$ python3 -q
>>> import numpy as np
>>> np.set_printoptions(precision=1, suppress=True, linewidth=140)
>>> def rd(a):
...     return np.round(a, 1) + 0
... 
>>> arr = np.load("x.npy")
>>> arr
array([[ 4,  5,  6,  7],
       [ 8,  9, 10, 11],
       [12, 13, 14, 15],
       [16, 17, 18, 19],
       [20, 21, 22, 23]])
>>> B = arr / np.linalg.norm(arr, axis=1)
Traceback (most recent call last):
  File "<python-input-5>", line 1, in <module>
    B = arr / np.linalg.norm(arr, axis=1)
        ~~~~^~~~~~~~~~~~~~~~~~~~~~~~~~~~~
ValueError: operands could not be broadcast together with shapes (5,4) (5,) 
>>> B = arr / np.linalg.norm(arr, axis=1, keepdims=True)
>>> cov = B @ B.T
>>> rd(np.degrees(np.arccos(np.clip(cov[2, 0], -1, 1))))
np.float64(6.8)
>>> rd(cov[2])
array([1., 1., 1., 1., 1.])
>>> rng = np.random.default_rng(115084)
>>> W0 = np.array([[3, 2, 0, 0, 2, 3, 1, 0],
...     [3, 2, 3, 2, 3, 0, 1, 3],
...     [2, 0, 3, 0, 0, 0, 1, 1],
...     [1, 3, 1, 3, 2, 3, 0, 0]]) * (rng.random((4, 8)) < 0.3)
>>> W0
array([[0, 0, 0, 0, 0, 0, 0, 0],
       [0, 0, 0, 0, 0, 0, 0, 0],
       [2, 0, 0, 0, 0, 0, 0, 0],
       [1, 0, 0, 3, 0, 0, 0, 0]])
>>> # null space of dimension 6
>>> [round(float(x), 1) for x in np.linalg.svd(W0, compute_uv=False)[:3]]
[3.3, 1.8, 0.0]
>>> t = np.radians(72)
>>> R = np.eye(8)
>>> R[1, 1] = R[6, 6] = np.cos(t)
>>> R[1, 6], R[6, 1] = -np.sin(t), np.sin(t)
>>> rd(R)
array([[ 1. ,  0. ,  0. ,  0. ,  0. ,  0. ,  0. ,  0. ],
       [ 0. ,  0.3,  0. ,  0. ,  0. ,  0. , -1. ,  0. ],
       [ 0. ,  0. ,  1. ,  0. ,  0. ,  0. ,  0. ,  0. ],
       [ 0. ,  0. ,  0. ,  1. ,  0. ,  0. ,  0. ,  0. ],
       [ 0. ,  0. ,  0. ,  0. ,  1. ,  0. ,  0. ,  0. ],
       [ 0. ,  0. ,  0. ,  0. ,  0. ,  1. ,  0. ,  0. ],
       [ 0. ,  1. ,  0. ,  0. ,  0. ,  0. ,  0.3,  0. ],
       [ 0. ,  0. ,  0. ,  0. ,  0. ,  0. ,  0. ,  1. ]])
>>> B = W0 @ R.T
>>> np.allclose(np.linalg.norm(W0, axis=1), np.linalg.norm(B, axis=1))
True
>>> np.abs(B - W0).max(axis=0)
array([0., 0., 0., 0., 0., 0., 0., 0.])
>>> A = np.load("block17.npy")
>>> A
array([[ 7,  2, -3, -2, -2,  3,  1, -3,  0],
       [ 3, -2, -1,  2,  0, -2,  0,  3,  3],
       [ 3,  1, -1,  1, -3,  3,  1,  1, -3],
       [ 1, -3,  3,  0, -2,  3,  1,  2,  3],
       [-2, -2, -1,  3, -1,  2,  3, -2, -3],
       [ 1,  3, -1, -2, -1,  5,  1, -3,  2],
       [ 1,  1,  1,  3,  3, -3,  7, -2,  1],
       [-1,  0,  3, -3, -3,  3,  0,  4,  1],
       [ 2, -2, -2, -1,  2,  1, -1,  0, 10]])
>>> x0 = np.array([0, 6, -3, 5, -3, 0, -3, 1])
>>> np.sign((W0 @ x0).round(6))
array([0, 0, 0, 1])
>>> (W0 * x0).sum(axis=1)
array([ 0,  0,  0, 15])
>>> W0 * x0
array([[ 0,  0,  0,  0,  0,  0,  0,  0],
       [ 0,  0,  0,  0,  0,  0,  0,  0],
       [ 0,  0,  0,  0,  0,  0,  0,  0],
       [ 0,  0,  0, 15,  0,  0,  0,  0]])
>>> x0 @ W0
Traceback (most recent call last):
  File "<python-input-29>", line 1, in <module>
    x0 @ W0
    ~~~^~~~
ValueError: matmul: Input operand 1 has a mismatch in its core dimension 0, with gufunc signature (n?,k),(k,m?)->(n?,m?) (size 4 is different from 8)
>>> f = np.array([-1, 4, 1, 0]) + 0.5
>>> X = np.outer(f, f) / (f @ f)
>>> rd(X)
array([[ 0. , -0.1,  0. ,  0. ],
       [-0.1,  0.9,  0.3,  0.1],
       [ 0. ,  0.3,  0.1,  0. ],
       [ 0. ,  0.1,  0. ,  0. ]])
>>> Uu, sigma, vt = np.linalg.svd(X)
>>> vecs = vt[:(sigma > 1e-8).sum()]
>>> x0 = X[0] + 5 * X[2] + rng.integers(2) * np.eye(4)[0]
>>> rd(x0)
array([-0.2,  1.4,  0.5,  0.2])
>>> rd(vecs.T @ vecs)
array([[ 0. , -0.1,  0. ,  0. ],
       [-0.1,  0.9,  0.3,  0.1],
       [ 0. ,  0.3,  0.1,  0. ],
       [ 0. ,  0.1,  0. ,  0. ]])
>>> B = X / np.linalg.norm(X, axis=1, keepdims=True)
>>> cov = B @ B.T
>>> rd(cov)
array([[ 1., -1., -1., -1.],
       [-1.,  1.,  1.,  1.],
       [-1.,  1.,  1.,  1.],
       [-1.,  1.,  1.,  1.]])
>>> cov[2]
array([-1.,  1.,  1.,  1.])
>>> rd(np.linalg.norm(B, axis=1))
array([1., 1., 1., 1.])
>>> np.degrees(np.arccos(np.clip(cov[2, 0], -1, 1)))
np.float64(180.0)
>>> vals, vecs = np.linalg.eigvalsh(cov)
Traceback (most recent call last):
  File "<python-input-44>", line 1, in <module>
    vals, vecs = np.linalg.eigvalsh(cov)
    ^^^^^^^^^^
ValueError: too many values to unpack (expected 2)
>>> vals, vecs = np.linalg.eigh(cov)
>>> rd(np.linalg.eigvalsh(cov @ cov))
array([ 0.,  0.,  0., 16.])
>>> rd(vecs.T @ vecs)
array([[1., 0., 0., 0.],
       [0., 1., 0., 0.],
       [0., 0., 1., 0.],
       [0., 0., 0., 1.]])
>>> rd(np.linalg.svd(cov, compute_uv=False))
array([4., 0., 0., 0.])
>>> rd(np.abs(vecs[:, -1]))
array([0.5, 0.5, 0.5, 0.5])
>>> np.unique(vals.round(6) + 0, return_counts=True)[1]
array([3, 1])
>>> rd(vecs @ np.diag(vals) @ vecs.T)
array([[ 1., -1., -1., -1.],
       [-1.,  1.,  1.,  1.],
       [-1.,  1.,  1.,  1.],
       [-1.,  1.,  1.,  1.]])
>>> np.abs(vecs[:, -1]).round(6).argmax()
np.int64(0)
>>> x0 = np.array([-2, 3, -1, 3])
>>> rd(X @ x0)
array([-0.3,  2.8,  0.9,  0.3])
>>> rd(np.eye(4) - X)
array([[ 1. ,  0.1,  0. ,  0. ],
       [ 0.1,  0.1, -0.3, -0.1],
       [ 0. , -0.3,  0.9,  0. ],
       [ 0. , -0.1,  0. ,  1. ]])
>>> rd(np.linalg.eigvalsh(2 * X - np.eye(4)))
array([-1., -1., -1.,  1.])
>>> np.trace(X)
np.float64(1.0)
>>> rd((x0 - X @ x0) @ (X @ x0))
np.float64(0.0)
>>> Uu, sigma, vt = np.linalg.svd(X)
>>> rd(sigma)
array([1., 0., 0., 0.])
>>> np.argmax(sigma[:-1] / (sigma[1:] + 1e-6)) + 1
np.int64(1)
>>> B = Uu[:, :1] @ np.diag(sigma[:1]) @ vt[:1]
>>> rd(np.abs(X - B).max())
np.float64(0.0)
>>> rd(np.linalg.norm(X - B, 2)), rd(sigma[1])
(np.float64(0.0), np.float64(0.0))
>>> np.linalg.matrix_rank(X, rtol=0.05)
np.int64(1)
>>> rd(np.linalg.norm(X - B) / np.linalg.norm(X))
np.float64(0.0)
>>> mat = np.load("test3.npy")
>>> mat
array([[ 1.,  0.,  1., -2., -2.,  0.,  0.,  2.,  0.],
       [-2.,  2., -1., -2.,  0.,  0., -2., -2.,  0.],
       [-1., -1.,  0., -1., -1., -1., -2.,  1.,  0.],
       [-2.,  1., -1., -2.,  2.,  2., -1.,  0.,  0.],
       [ 1.,  0.,  1.,  2., -1., -1., -2.,  0.,  0.],
       [-2., -1.,  1., -1.,  0.,  2.,  1.,  2.,  0.],
       [-1., -1.,  2., -1.,  1.,  1.,  0., -1.,  0.],
       [ 0.,  2.,  0.,  1.,  0.,  0.,  0.,  0.,  0.],
       [ 0.,  0.,  0.,  0.,  0.,  0.,  0.,  0., -1.]])
>>> x0 = np.array([-1, 3, -2, 3, -1, -2, 0, -1, -1])
>>> h1 = np.maximum(mat @ x0, 0)
>>> h1
array([0., 6., 0., 0., 6., 0., 0., 9., 1.])
>>> mat.T @ h1
array([ -6.,  30.,   0.,   9.,  -6.,  -6., -24., -12.,  -1.])
>>> rd(np.tanh(mat @ x0))
array([-1. ,  1. , -1. , -1. ,  1. , -1. , -1. ,  1. ,  0.8])
>>> np.maximum(mat @ x0, 0) - np.maximum(-mat @ x0, 0)
array([ -9.,   6.,  -3.,  -5.,   6., -12., -11.,   9.,   1.])
>>> np.flatnonzero(h1 > 1e-9)
array([1, 4, 7, 8])
>>> np.maximum(mat @ (3 * x0), 0)
array([ 0., 18.,  0.,  0., 18.,  0.,  0., 27.,  3.])
>>> B = mat / np.linalg.norm(mat, axis=1, keepdims=True)
>>> cov = B @ B.T
>>> (cov - 2 * np.eye(9)).round(6).argmax(axis=1)
array([2, 3, 0, 1, 2, 6, 5, 4, 0])
>>> (np.abs(cov) > 0.9).astype(int)
array([[1, 0, 0, 0, 0, 0, 0, 0, 0],
       [0, 1, 0, 0, 0, 0, 0, 0, 0],
       [0, 0, 1, 0, 0, 0, 0, 0, 0],
       [0, 0, 0, 1, 0, 0, 0, 0, 0],
       [0, 0, 0, 0, 1, 0, 0, 0, 0],
       [0, 0, 0, 0, 0, 1, 0, 0, 0],
       [0, 0, 0, 0, 0, 0, 1, 0, 0],
       [0, 0, 0, 0, 0, 0, 0, 1, 0],
       [0, 0, 0, 0, 0, 0, 0, 0, 1]])
>>> J = np.load("mat.npy")
>>> J
array([[ -6.8,   0.9,  -3.4,   0.4,  -0.8,  -1.5,  -8. ],
       [  3.4,  -2.8,   0.9,   0.6,   2.3,  -2.8,   2.8],
       [ -5.1,   4. ,   2.2,   0.1,  -1.9,   6.5,  -2.3],
       [  3.6,  -5.7,   0.5,   2. ,   5.5,  -6.3,   2.1],
       [ -3.8,   5.8,  -0.7,  -1.9,  -5.2,   6.6,  -2.1],
       [ 10.3,  -1.5,   3. ,  -1.4,   0.3,  -0.2,  10.5],
       [ -3. ,  -3.4,   2.1,   3. ,   5.4,  -2.2,  -2.1],
       [ -8.9,  -2.4,  -3.9,   2.7,   3.5,  -5.3, -10.7],
       [-14.2,  -1.5,  -3.1,   3.7,   4.2,  -3. , -14.8],
       [  0.2,  -3.7,  -5.9,   0. ,   1.1,  -8.7,  -4.7],
       [  1.6,   3.9,  -4. ,  -3.3,  -6.3,   1.2,  -0.2],
       [-11.8,  -1.9,  -2.5,   3.7,   4.2,  -3.2, -12.4]])
>>> hat = J @ np.linalg.solve(J.T @ J, J.T)
>>> rd(hat @ J[:, 3])
array([ 0.4,  0.6,  0.1,  2. , -1.9, -1.4,  3. ,  2.7,  3.7,  0. , -3.3,  3.7])
>>> rd(hat)
array([[ 0.7,  0. ,  0.1, -0.3, -0.2, -0.1,  0.1,  0.2,  0.1,  0.1,  0.1, -0.1],
       [ 0. ,  0.2, -0.1,  0. , -0.2, -0.1,  0.1, -0.1, -0.1,  0.1, -0.2,  0. ],
       [ 0.1, -0.1,  0.8, -0.1, -0.1,  0.1,  0. , -0.2,  0.1, -0.1,  0.1,  0.2],
       [-0.3,  0. , -0.1,  0.5, -0.1,  0.2,  0.1,  0.2,  0. ,  0.1,  0. ,  0.2],
       [-0.2, -0.2, -0.1, -0.1,  0.6,  0. , -0.1,  0. ,  0.2, -0.2,  0.1, -0.1],
       [-0.1, -0.1,  0.1,  0.2,  0. ,  0.7,  0.1,  0. ,  0. ,  0. ,  0.1, -0.3],
       [ 0.1,  0.1,  0. ,  0.1, -0.1,  0.1,  0.3,  0.1,  0.1, -0.2, -0.3,  0. ],
       [ 0.2, -0.1, -0.2,  0.2,  0. ,  0. ,  0.1,  0.7,  0.1, -0.1,  0.2,  0.2],
       [ 0.1, -0.1,  0.1,  0. ,  0.2,  0. ,  0.1,  0.1,  0.7,  0.2, -0.2,  0.1],
       [ 0.1,  0.1, -0.1,  0.1, -0.2,  0. , -0.2, -0.1,  0.2,  0.8,  0.1,  0. ],
       [ 0.1, -0.2,  0.1,  0. ,  0.1,  0.1, -0.3,  0.2, -0.2,  0.1,  0.6,  0. ],
       [-0.1,  0. ,  0.2,  0.2, -0.1, -0.3,  0. ,  0.2,  0.1,  0. ,  0. ,  0.6]])
>>> rd(np.trace(hat))
np.float64(7.0)
>>> Uu, sigma, vt = np.linalg.svd(J)
>>> rd(sigma)
array([38.3, 22.6, 12.3,  0.5,  0.3,  0.3,  0.2])
>>> B = Uu[:, :3] @ np.diag(sigma[:3]) @ vt[:3]
>>> np.linalg.matrix_rank(J, rtol=0.05)
np.int64(3)
>>> rd(np.abs(J - B).max())
np.float64(0.2)
>>> rd(np.linalg.norm(J - B) / np.linalg.norm(J))
np.float64(0.0)
>>> rd(np.linalg.norm(J - B, 2)), rd(sigma[3])
(np.float64(0.5), np.float64(0.5))
>>> data = np.load("case6.npy")
>>> data
array([[0, 0, 0, 0, 1, 1],
       [1, 0, 0, 2, 1, 2],
       [1, 0, 2, 2, 1, 0],
       [0, 1, 2, 0, 1, 0],
       [0, 1, 0, 1, 2, 2],
       [0, 1, 1, 2, 1, 1]])
>>> np.trace(data)
np.int64(5)
>>> np.allclose(data @ data.T, data.T @ data)
False
>>> data.inv()
Traceback (most recent call last):
  File "<python-input-98>", line 1, in <module>
    data.inv()
    ^^^^^^^^
AttributeError: 'numpy.ndarray' object has no attribute 'inv'
>>> (data - data.T) / 2
array([[ 0. , -0.5, -0.5,  0. ,  0.5,  0.5],
       [ 0.5,  0. ,  0. ,  0.5,  0. ,  0.5],
       [ 0.5,  0. ,  0. ,  0. ,  0.5, -0.5],
       [ 0. , -0.5,  0. ,  0. ,  0. , -1. ],
       [-0.5,  0. , -0.5,  0. ,  0. ,  0.5],
       [-0.5, -0.5,  0.5,  1. , -0.5,  0. ]])
>>> z = rng.permutation(6)
>>> z
array([1, 4, 5, 0, 3, 2])
>>> B = data[z][:, z]
>>> rd(np.sort(np.abs(np.linalg.eigvals(B))))
array([0.5, 0.5, 1.2, 1.2, 1.9, 5.3])
>>> rd(np.linalg.det(B)), rd(np.linalg.det(data[z]))
(np.float64(-4.0), np.float64(-4.0))
>>> B
array([[0, 1, 2, 1, 2, 0],
       [1, 2, 2, 0, 1, 0],
       [1, 1, 1, 0, 2, 1],
       [0, 1, 1, 0, 0, 0],
       [1, 1, 0, 0, 0, 2],
       [0, 1, 0, 1, 2, 2]])
>>> np.diag(B)
array([0, 2, 1, 0, 0, 2])
>>> np.trace(B)
np.int64(5)
>>> M = np.load("sample2.npy")
>>> M
array([[ 0,  0,  0,  0,  0,  0],
       [ 0,  0,  0,  0,  1,  0],
       [ 0,  0,  0,  0,  0, -3],
       [ 0,  0,  0,  0,  0,  0],
       [ 0,  0,  0,  0,  0,  0],
       [ 0,  0,  0, -1,  0,  0]])
>>> # 3 blocks once reordered
>>> rk = np.linalg.matrix_rank(M)
>>> rk
np.int64(3)
>>> N = np.linalg.svd(M)[2][rk:].T
>>> M @ N
array([[0., 0., 0.],
       [0., 0., 0.],
       [0., 0., 0.],
       [0., 0., 0.],
       [0., 0., 0.],
       [0., 0., 0.]])
>>> [int(np.linalg.matrix_rank(np.delete(M, i, axis=0))) for i in range(6)]
[3, 2, 2, 3, 3, 2]
>>> np.allclose(M @ N, 0)
True
